>>> import numpy as np
>>> import numpy.linalg as la
>>> np.set_printoptions(precision=2, suppress=True, linewidth=160, sign=" ")
>>> A2 = np.array([[2, 1], [2, 3]])
>>> J = np.tile(A2, (2, 2))
>>> print(J)
[[ 2  1  2  1]
 [ 2  3  2  3]
 [ 2  1  2  1]
 [ 2  3  2  3]]
>>> # row 2 repeats row 0
>>> vec = np.array([-2, -3, 3, -2])
>>> h = np.maximum(J @ vec, 0)
>>> print(np.maximum(J @ (3 * vec), 0))
[ 0  0  0  0]
>>> print(np.flatnonzero(h > 1e-9))
[]
>>> print(J.T @ h)
[ 0  0  0  0]
>>> print(np.maximum(J @ vec, 0) - np.maximum(-J @ vec, 0))
[ -3 -13  -3 -13]
>>> f, v = J[3], J[1]
>>> print(f @ f)
26
>>> print(f @ v)
26
>>> p = (f @ v) / (f @ f) * f
>>> print(la.matrix_rank(np.outer(f, v)))
1
>>> print(p)
[ 2.  3.  2.  3.]
>>> print(v - p)
[ 0.  0.  0.  0.]
>>> print((v - p) @ f)
0.0
>>> A2 = np.array([[0, 3, -3, 0, 3, 0, -3, 3], [-1, -3, 1, 0, -1, -3, -2, 3]])
>>> m1 = A2.T @ A2
>>> print(m1)
[[  1   3  -1   0   1   3   2  -3]
 [  3  18 -12   0  12   9  -3   0]
 [ -1 -12  10   0 -10  -3   7  -6]
 [  0   0   0   0   0   0   0   0]
 [  1  12 -10   0  10   3  -7   6]
 [  3   9  -3   0   3   9   6  -9]
 [  2  -3   7   0  -7   6  13 -15]
 [ -3   0  -6   0   6  -9 -15  18]]
>>> # splits into 2 blocks
>>> C2 = m1.T @ m1
>>> print(np.round(la.eigvalsh(C2)[::-1], 2) + 0)
[ 2025.  1156.     0.     0.     0.     0.     0.     0.]
>>> print(np.allclose(C2, C2.T))
True
>>> A2 = np.array([[3, 3, 0],
...     [-2, 1, -2],
...     [-1, -2, 2],
...     [-2, 0, 2],
...     [-2, 3, -3],
...     [-3, 1, -3],
...     [-1, -1, 1],
...     [2, -2, -3]])
>>> print(la.matrix_rank(m1 @ A2))
2
>>> print(np.vstack([m1, A2.T]).shape)
(11, 8)
>>> print(A2.T @ m1.T)
[[ -21  -63   21    0  -21  -63  -42   63]
 [  18   99  -63    0   63   54   -9   -9]
 [  -9 -126  108    0 -108  -27   81  -72]]
>>> print(round(la.norm(m1, 2) / la.norm(m1), 2))
0.8
>>> print(la.cond(m1) > 100)
True
>>> U, sv, Vh = la.svd(m1)
>>> print(np.argmax(sv[:-1] / (sv[1:] + 1e-6)) + 1)
2
>>> A2 = U[:, :2] @ np.diag(sv[:2]) @ Vh[:2]
>>> print(round(la.norm(m1 - A2) / la.norm(m1), 2))
0.0
>>> print(A2.round(2) + 0)
[[  1.   3.  -1.   0.   1.   3.   2.  -3.]
 [  3.  18. -12.   0.  12.   9.  -3.   0.]
 [ -1. -12.  10.   0. -10.  -3.   7.  -6.]
 [  0.   0.   0.   0.   0.   0.   0.   0.]
 [  1.  12. -10.   0.  10.   3.  -7.   6.]
 [  3.   9.  -3.   0.   3.   9.   6.  -9.]
 [  2.  -3.   7.   0.  -7.   6.  13. -15.]
 [ -3.   0.  -6.   0.   6.  -9. -15.  18.]]
>>> U, sv, Vh = la.svd(m1)
>>> vecs = Vh[:(sv > 1e-8).sum()]
>>> rng = np.random.default_rng(977)
>>> vec = m1[7] + -2 * m1[4] + rng.integers(2) * np.eye(8)[6]
>>> print(vec)
[ -5. -24.  14.   0. -14. -15.   0.   6.]
>>> print(np.diag(vecs.T @ vecs))
[ 0.03  0.46  0.23  0.    0.23  0.26  0.32  0.46]
>>> data = np.load("out17.npy")
>>> print(data)
[[-0.9  2.  -2.   2. ]
 [-1.   1.1 -1.   1. ]
 [-2.   2.   0.1  0. ]
 [-1.   2.  -2.   2.1]]
>>> idx = rng.permutation(4)
>>> A2 = data[:, idx] * rng.choice([-1, 1], 4)
>>> print(A2)
[[ 2.  -2.   0.9 -2. ]
 [ 1.  -1.1  1.  -1. ]
 [ 0.  -2.   2.   0.1]
 [ 2.1 -2.   1.  -2. ]]
>>> U, _, Vh = la.svd(data.T @ A2)
>>> print(idx)
[ 3  1  0  2]
>>> print(round(la.norm(data, 2), 2))
5.78
>>> print(np.round(la.norm(data[3], 1), 2), np.round(la.norm(data[3], np.inf), 2))
7.1 2.1
>>> print(la.norm(data, axis=1))
[ 3.58  2.05  2.83  3.66]
>>> print(la.norm(data, axis=1).argmax())
3
>>> print(round(la.norm(data, "nuc"), 2))
8.34
>>> W1 = np.array([[1, 3, -2, 0], [-1, 1, 2, 1], [1, -3, -2, -2], [-2, 0, 0, 2]])
>>> coef = np.array([2, 0, 3, 1])
>>> act = np.maximum(data @ W1 + coef, 0)
>>> print((act > 0).astype(int))
[[ 0  1  1  1]
 [ 0  1  1  1]
 [ 0  0  1  1]
 [ 0  1  1  1]]
>>> print(la.matrix_rank(act))
3
>>> print((act > 0).mean(axis=0))
[ 0.    0.75  1.    1.  ]
>>> cent = np.array([[0, 3], [0, 1], [2, 0], [2, 1]])
>>> print(W1 @ cent)
[[-4  6]
 [ 6 -1]
 [-8 -2]
 [ 4 -4]]
>>> C2 = data.T @ data
>>> print(la.matrix_rank(C2))
4
>>> print(np.round(la.svd(data, compute_uv=False) ** 2, 2) + 0)
[ 33.4    4.96   0.08   0.  ]
>>> print(np.round(la.eigvalsh(C2)[::-1], 2) + 0)
[ 33.4    4.96   0.08   0.  ]
>>> print(C2)
[[ 6.81 -8.9   4.6  -4.9 ]
 [-8.9  13.21 -8.9   9.3 ]
 [ 4.6  -8.9   9.01 -9.2 ]
 [-4.9   9.3  -9.2   9.41]]
>>> print((data @ data.T).shape)
(4, 4)
>>> print(np.trace(C2), (data ** 2).sum())
38.44 38.44
>>> A = np.load("case11.npy")
>>> print(A)
[[  1  -1   1  -1]
 [  1   0   0   0]
 [  1   1   1   1]
 [  1   2   4   8]
 [  1   3   9  27]
 [  1   4  16  64]
 [  1   5  25 125]
 [  1   6  36 216]]
>>> # column 3 dominates
>>> print(np.argsort(-la.norm(A, axis=0).round(6), kind="stable")[:3])
[ 3  2  1]
>>> print(la.cond(A) > 100)
True
>>> print([round(float(x), 2) for x in la.svd(A, compute_uv=False)[:3]])
[263.57, 8.53, 1.75]
>>> print(np.round(la.norm(A, 2) / la.norm(A), 2))
1.0
>>> print(round(np.log10(la.cond(A))))
2
>>> proj = A @ la.solve(A.T @ A, A.T)
>>> print(np.round(np.trace(proj), 2))
4.0
>>> print(np.allclose(proj @ proj, proj))
True
>>> print(np.round(la.eigvalsh(proj), 2) + 0)
[ 0.  0.  0.  0.  1.  1.  1.  1.]
>>> print(la.norm(A, axis=1).argmax())
7
>>> print(np.round(la.norm(A, "nuc"), 2))
275.32
>>> print(round(la.norm(A[0], 1), 2), round(la.norm(A[0], np.inf), 2))
4.0 1.0
>>> print(np.round(la.norm(A, 2), 2))
263.57
>>> print(round(la.norm(A) ** 2 / la.norm(A, 2) ** 2, 2))
1.0
>>> vec = np.array([2, 0, 1, -2])
>>> y = A @ vec
>>> print(np.round(la.pinv(A) @ A, 2) + 0)
[[ 1.  0.  0.  0.]
 [ 0.  1.  0.  0.]
 [ 0.  0.  1.  0.]
 [ 0.  0.  0.  1.]]
>>> print(y)
[   5    2    1  -10  -43 -110 -223 -394]
>>> y = y + 0.3 * rng.normal(size=8)
>>> print(y)
[   5.14    1.65    1.65   -9.89  -42.89 -109.82 -223.39 -393.52]
>>> coef, *_ = la.lstsq(A, y)
>>> print(coef)
[ 2.21  0.15  0.89 -1.99]
>>> print([round(float(la.norm(la.solve(A.T @ A + lam * np.eye(4), A.T @ y))), 2) for lam in (0, 1, 10, 100)])
[3.1, 2.78, 2.3, 1.9]
>>> print(coef.round())
[ 2.  0.  1. -2.]
>>> print(np.round(A.T @ (y - A @ coef), 2) + 0)
[ 0.  0.  0.  0.]
>>> t = np.radians(36)
>>> Rm = np.eye(4)
>>> Rm[2, 2] = Rm[3, 3] = np.cos(t)
>>> Rm[2, 3], Rm[3, 2] = -np.sin(t), np.sin(t)
>>> print(Rm)
[[ 1.    0.    0.    0.  ]
 [ 0.    1.    0.    0.  ]
 [ 0.    0.    0.81 -0.59]
 [ 0.    0.    0.59  0.81]]
>>> A2 = A @ Rm.T
>>> print(np.allclose(A @ A.T, A2 @ A2.T))
True
>>> print(np.allclose(la.norm(A, axis=1), la.norm(A2, axis=1)))
True
>>> print(la.svd(A, compute_uv=False), la.svd(A2, compute_uv=False))
[ 263.57    8.53    1.75    1.47] [ 263.57    8.53    1.75    1.47]
>>> print(A2)
[[  1.    -1.     1.4   -0.22]
 [  1.     0.     0.     0.  ]
 [  1.     1.     0.22   1.4 ]
 [  1.     2.    -1.47   8.82]
 [  1.     3.    -8.59  27.13]
 [  1.     4.   -24.67  61.18]
 [  1.     5.   -53.25 115.82]
 [  1.     6.   -97.84 195.91]]
>>> print(np.abs(A2 - A).max(axis=0))
[   0.      0.    133.84   20.09]
